% python3 -q
>>> import numpy as np
>>> np.set_printoptions(precision=1, suppress=True, linewidth=200)
>>> X = np.load("out8.npy")
>>> X
array([[-5,  0,  0, -3],
       [ 8, -9,  3,  5],
       [-7,  9, -3,  3],
       [-3,  0,  0, -1]])
>>> # rows and columns are dependent
>>> np.linalg.norm(X, axis=1).argmax()
np.int64(1)
>>> round(float(np.linalg.norm(X[0] - X[1])), 1)
18.0
>>> X[0] @ X[1]
np.int64(-55)
>>> np.linalg.norm(X, axis=1)
array([ 5.8, 13.4, 12.2,  3.2])
>>> round(float(np.linalg.norm(X) ** 2 / np.linalg.norm(X, 2) ** 2), 1)
1.2
>>> round(np.linalg.norm(X, 2), 1)
np.float64(17.7)
>>> np.round(np.linalg.norm(X, "nuc"), 1)
np.float64(28.0)
>>> r = np.linalg.matrix_rank(X)
>>> r
np.int64(3)
>>> null = np.linalg.svd(X)[2][r:].T
>>> [int(np.linalg.matrix_rank(X[:i])) for i in range(1, len(X) + 1)]
[1, 2, 3, 3]
>>> np.allclose(X @ null, 0)
True
>>> np.round(null[:, 0] / null[np.abs(null[:, 0]).round(6).argmax(), 0], 1) + 0
array([0. , 0.3, 1. , 0. ])
>>> np.round(null @ null.T, 1) + 0
array([[0. , 0. , 0. , 0. ],
       [0. , 0.1, 0.3, 0. ],
       [0. , 0.3, 0.9, 0. ],
       [0. , 0. , 0. , 0. ]])
>>> ang = np.deg2rad(120)
>>> E = np.eye(3)
>>> E[np.ix_([0, 2], [0, 2])] = [[np.cos(ang), -np.sin(ang)], [np.sin(ang), np.cos(ang)]]
>>> E
array([[-0.5,  0. , -0.9],
       [ 0. ,  1. ,  0. ],
       [ 0.9,  0. , -0.5]])
>>> x = np.array([0, -1, -3])
>>> np.abs(np.linalg.eigvals(E))
array([1., 1., 1.])
>>> np.linalg.inv(E)
array([[-0.5,  0. ,  0.9],
       [ 0. ,  1. ,  0. ],
       [-0.9, -0. , -0.5]])
>>> 3 - np.linalg.matrix_rank(E - np.eye(3), tol=1e-8)
np.int64(1)
>>> [p for p in range(1, 25) if np.allclose(np.linalg.matrix_power(E, p), np.eye(3))]
[3, 6, 9, 12, 15, 18, 21, 24]
>>> np.round(np.linalg.det(E), 1)
np.float64(1.0)
>>> np.sort(np.abs(np.degrees(np.angle(np.linalg.eigvals(E)))))
array([  0., 120., 120.])
>>> Q, Rm = np.linalg.qr(E)
>>> np.round(Q.T @ Q, 1) + 0
array([[1., 0., 0.],
       [0., 1., 0.],
       [0., 0., 1.]])
>>> Q @ Rm
array([[-0.5,  0. , -0.9],
       [ 0. ,  1. ,  0. ],
       [ 0.9,  0. , -0.5]])
>>> np.linalg.pinv(E)
array([[-0.5,  0. ,  0.9],
       [ 0. ,  1. ,  0. ],
       [-0.9,  0. , -0.5]])
>>> np.linalg.svd(E, compute_uv=False)
array([1., 1., 1.])
>>> E[:, 1] @ E[:, 0]
np.float64(0.0)
>>> np.linalg.matrix_power(E, 4)
array([[-0.5,  0. , -0.9],
       [ 0. ,  1. ,  0. ],
       [ 0.9,  0. , -0.5]])
>>> round(float(np.abs(np.linalg.eigvals(E)).max()), 1)
1.0
>>> np.linalg.determinant(E)
Traceback (most recent call last):
  File "<python-input-38>", line 1, in <module>
    np.linalg.determinant(E)
    ^^^^^^^^^^^^^^^^^^^^^
AttributeError: module 'numpy.linalg' has no attribute 'determinant'
>>> round(np.trace(E), 1)
np.float64(0.0)
>>> np.sort(np.abs(np.linalg.eigvals(E)))
array([1., 1., 1.])
>>> (E - E.T) / 2
array([[ 0. ,  0. , -0.9],
       [ 0. ,  0. ,  0. ],
       [ 0.9,  0. ,  0. ]])
>>> np.sort(np.linalg.eigvals(E).real)
array([-0.5, -0.5,  1. ])
>>> (E != 0).astype(int)
array([[1, 0, 1],
       [0, 1, 0],
       [1, 0, 1]])
>>> F = np.maximum(np.array([[4, 8],
...     [8, 9],
...     [4, 5],
...     [5, 9],
...     [3, 0],
...     [3, 5],
...     [3, 0],
...     [6, 4],
...     [0, 3],
...     [2, 7],
...     [3, 4],
...     [4, 0],
...     [5, 0],
...     [2, 4],
...     [4, 1],
...     [9, 1],
...     [2, 1],
...     [1, 1],
...     [1, 5],
...     [9, 5]]) @ np.array([[8, 2, 2], [3, 3, 7]]) + np.array([7, 3, 4]), 0)
>>> F
array([[63, 35, 68],
       [98, 46, 83],
       [54, 26, 47],
       [74, 40, 77],
       [31,  9, 10],
       [46, 24, 45],
       [31,  9, 10],
       [67, 27, 44],
       [16, 12, 25],
       [44, 28, 57],
       [43, 21, 38],
       [39, 11, 12],
       [47, 13, 14],
       [35, 19, 36],
       [42, 14, 19],
       [82, 24, 29],
       [26, 10, 15],
       [18,  8, 13],
       [30, 20, 41],
       [94, 36, 57]])
>>> # rows 4 and 6 are equal
>>> np.abs(np.linalg.svd(F)[2][-1])
array([0.2, 0.9, 0.3])
>>> [round(float(x), 1) for x in np.linalg.svd(F, compute_uv=False)[:3]]
[323.3, 56.5, 0.8]
>>> C = F[[15, 16]].astype(float)
>>> for _ in range(5):
...     labels = np.linalg.norm(F[:, None] - C, axis=-1).argmin(axis=1)
...     C = np.array([F[labels == j].mean(axis=0) for j in range(2)])
... 
>>> labels
array([0, 0, 0, 0, 1, 1, 1, 0, 1, 0, 1, 1, 1, 1, 1, 0, 1, 1, 1, 0])
>>> C[1] - C[0]
array([-38.3, -18.6, -34.6])
>>> C
array([[72. , 32.8, 57.8],
       [33.7, 14.2, 23.2]])
>>> np.abs(C[1] - C[0]).argmax()
np.int64(0)
>>> other = np.c_[F[:, :2] @ np.array([[2, 0], [1, 2]]), np.array([-4, -2, 3, -3, 5, -1, -2, 2, -2, 2, 2, 5, -2, -5, 5, 0, 1, 1, 5, -4])]
>>> other
array([[161,  70,  -4],
       [242,  92,  -2],
       [134,  52,   3],
       [188,  80,  -3],
       [ 71,  18,   5],
       [116,  48,  -1],
       [ 71,  18,  -2],
       [161,  54,   2],
       [ 44,  24,  -2],
       [116,  56,   2],
       [107,  42,   2],
       [ 89,  22,   5],
       [107,  26,  -2],
       [ 89,  38,  -5],
       [ 98,  28,   5],
       [188,  48,   0],
       [ 62,  20,   1],
       [ 44,  16,   1],
       [ 80,  40,   5],
       [224,  72,  -4]])
>>> np.linalg.norm(np.linalg.qr(F)[0].T @ other, axis=0) ** 2 / ((other ** 2).sum(axis=0) + 1e-12)
array([1. , 1. , 0.2])
